$ ipython --no-banner

In [1]: import numpy as np

In [2]: from numpy import linalg as LA

In [3]: np.set_printoptions(suppress=True, linewidth=100)

In [4]: def tidy(a):
   ...:     return np.round(a, 1) + 0
   ...: 

In [5]: E = np.load("m.npy")

In [6]: E
Out[6]: 
array([[0, 0, 0, 0, 0, 0, 0, 0],
       [0, 0, 0, 0, 1, 0, 1, 0],
       [0, 0, 0, 0, 0, 1, 0, 1],
       [0, 0, 0, 0, 1, 0, 0, 0],
       [0, 1, 0, 1, 0, 1, 0, 1],
       [0, 0, 1, 0, 1, 0, 0, 0],
       [0, 1, 0, 0, 0, 0, 0, 1],
       [0, 0, 1, 0, 1, 0, 1, 0]])

In [7]: # equal to its transpose

In [8]: rng = np.random.default_rng(54512)

In [9]: z = rng.permutation(8)

In [10]: z
Out[10]: array([7, 3, 4, 0, 2, 1, 6, 5])

In [11]: A2 = E[z][:, z]

In [12]: tidy(np.sort(np.abs(LA.eigvals(A2))))
Out[12]: array([0. , 0. , 0.8, 0.8, 1. , 1. , 2.5, 2.5])

In [13]: np.allclose(A2, E)
Out[13]: False

In [14]: np.diag(A2)
Out[14]: array([0, 0, 0, 0, 0, 0, 0, 0])

In [15]: print(np.trace(A2))
0

In [16]: tidy(LA.det(A2)), tidy(LA.det(E[z]))
Out[16]: (np.float64(0.0), np.float64(0.0))

In [17]: tidy(LA.det(E))
Out[17]: np.float64(0.0)

In [18]: np.flatnonzero(LA.matrix_power((E != 0) + (E.T != 0) + np.eye(8), 8)[4])
Out[18]: array([1, 2, 3, 4, 5, 6, 7])

In [19]: left, sigma, VT = LA.svd(E)

In [20]: tidy(sigma)
Out[20]: array([2.5, 2.5, 1. , 1. , 0.8, 0.8, 0. , 0. ])

In [21]: print(np.argmax(sigma[:-1] / (sigma[1:] + 1e-6)) + 1)
6

In [22]: A2 = left[:, :6] @ np.diag(sigma[:6]) @ VT[:6]

In [23]: print(tidy(A2))
[[0. 0. 0. 0. 0. 0. 0. 0.]
 [0. 0. 0. 0. 1. 0. 1. 0.]
 [0. 0. 0. 0. 0. 1. 0. 1.]
 [0. 0. 0. 0. 1. 0. 0. 0.]
 [0. 1. 0. 1. 0. 1. 0. 1.]
 [0. 0. 1. 0. 1. 0. 0. 0.]
 [0. 1. 0. 0. 0. 0. 0. 1.]
 [0. 0. 1. 0. 1. 0. 1. 0.]]

In [24]: tidy(LA.norm(E - A2) / LA.norm(E))
Out[24]: np.float64(0.0)

In [25]: LA.matrix_rank(A2)
Out[25]: np.int64(6)

In [26]: A = np.load("block11.npy")

In [27]: print(A)
[[-2 -3  1  3]
 [ 2  3  3  3]
 [-1  1  2  3]
 [-3 -1  1  1]
 [-1  3  1  0]
 [ 2  1 -2  3]
 [-1  3  1 -1]
 [ 2  2  3 -3]
 [-3  0 -2 -2]
 [ 1 -3  3 -1]
 [-1  3 -2  0]
 [ 8 12 16 18]]

In [28]: cen = A - A.mean(axis=0)

In [29]: vecs = LA.svd(cen)[2][:1]

In [30]: A2 = cen - cen @ vecs.T @ vecs

In [31]: tidy(np.diag(vecs.T @ vecs))
Out[31]: array([0.1, 0.2, 0.3, 0.4])

In [32]: tidy(LA.norm(A2) / LA.norm(cen))
Out[32]: np.float64(0.4)

In [33]: tidy((cen @ vecs.T).std(axis=0))
Out[33]: array([7.7])

In [34]: r0 = np.array([-4, -4, 4, -1, -2, -4])

In [35]: arr = np.outer(rng.normal(size=11), r0) + 0.3 * rng.normal(size=(11, 6))

In [36]: tidy(arr)
Out[36]: 
array([[-0.9, -0.2,  0.4,  0.2, -0.2, -0.5],
       [-4.4, -5. ,  4.9, -1. , -2.5, -5.3],
       [ 1.2,  0.5, -0.1,  0.4,  0.3,  0.5],
       [-2.5, -1.9,  1.7, -0.7, -0.9, -2.1],
       [ 0. ,  0.3, -0.1, -0.1,  0.4,  0.2],
       [ 4.4,  3.8, -3.8,  1.1,  1.9,  4.1],
       [ 7.6,  8.2, -7.8,  2. ,  3.4,  7.6],
       [ 4.6,  4.6, -4.2,  1.2,  2.6,  5.1],
       [-2. , -1.6,  1.5, -0.5, -0.2, -1.4],
       [-2.5, -2.3,  2.4, -0.7, -1.6, -2.6],
       [-0.9, -1.2,  0.7, -0.1,  0. , -1.7]])

In [37]: vec = np.array([0, -2, 1, -2, -3, 3])

In [38]: target = arr @ vec

In [39]: tidy(LA.solve(arr.T @ arr, arr.T @ target))
Out[39]: array([ 0., -2.,  1., -2., -3.,  3.])

In [40]: tidy(LA.pinv(arr) @ arr)
Out[40]: 
array([[1., 0., 0., 0., 0., 0.],
       [0., 1., 0., 0., 0., 0.],
       [0., 0., 1., 0., 0., 0.],
       [0., 0., 0., 1., 0., 0.],
       [0., 0., 0., 0., 1., 0.],
       [0., 0., 0., 0., 0., 1.]])

In [41]: target = target + 0.3 * rng.normal(size=11)

In [42]: tidy(target)
Out[42]: array([ -0.4,   8.6,  -1.2,   3. ,  -1.3,  -6.5, -15.6,  -8.6,   2.1,   5.3,  -1.6])

In [43]: coef, *_ = LA.lstsq(arr, target)

In [44]: tidy(coef)
Out[44]: array([ 0. , -2.8,  0.3, -1.2, -3.3,  3.1])

In [45]: [round(float(LA.norm(LA.solve(arr.T @ arr + lam * np.eye(6), arr.T @ target))), 2) for lam in (0, 1, 10, 100)]
Out[45]: [5.48, 2.34, 0.95, 0.76]

In [46]: print(tidy(LA.norm(target - arr @ coef)))
0.3

In [47]: proj = arr @ LA.solve(arr.T @ arr, arr.T)

In [48]: tidy(np.diag(proj))
Out[48]: array([0.9, 0.4, 0.7, 0.2, 0.5, 0.4, 0.9, 0.5, 0.4, 0.3, 0.9])

In [49]: tidy(np.trace(proj))
Out[49]: np.float64(6.0)

In [50]: print(tidy(proj))
[[ 0.9  0.1  0.   0.  -0.2 -0.1  0.1  0.1  0.1  0.1  0. ]
 [ 0.1  0.4  0.2 -0.1 -0.1 -0.1 -0.2 -0.2 -0.1  0.1  0.2]
 [ 0.   0.2  0.7 -0.2  0.2  0.   0.   0.2 -0.1  0.1  0. ]
 [ 0.  -0.1 -0.2  0.2  0.1 -0.2  0.  -0.1  0.2  0.1  0.1]
 [-0.2 -0.1  0.2  0.1  0.5 -0.2  0.1  0.1  0.2  0.1  0.1]
 [-0.1 -0.1  0.  -0.2 -0.2  0.4  0.   0.1 -0.2 -0.3  0. ]
 [ 0.1 -0.2  0.   0.   0.1  0.   0.9  0.  -0.2  0.1  0.1]
 [ 0.1 -0.2  0.2 -0.1  0.1  0.1  0.   0.5  0.2 -0.2 -0.1]
 [ 0.1 -0.1 -0.1  0.2  0.2 -0.2 -0.2  0.2  0.4 -0.1  0.1]
 [ 0.1  0.1  0.1  0.1  0.1 -0.3  0.1 -0.2 -0.1  0.3 -0.2]
 [ 0.   0.2  0.   0.1  0.1  0.   0.1 -0.1  0.1 -0.2  0.9]]
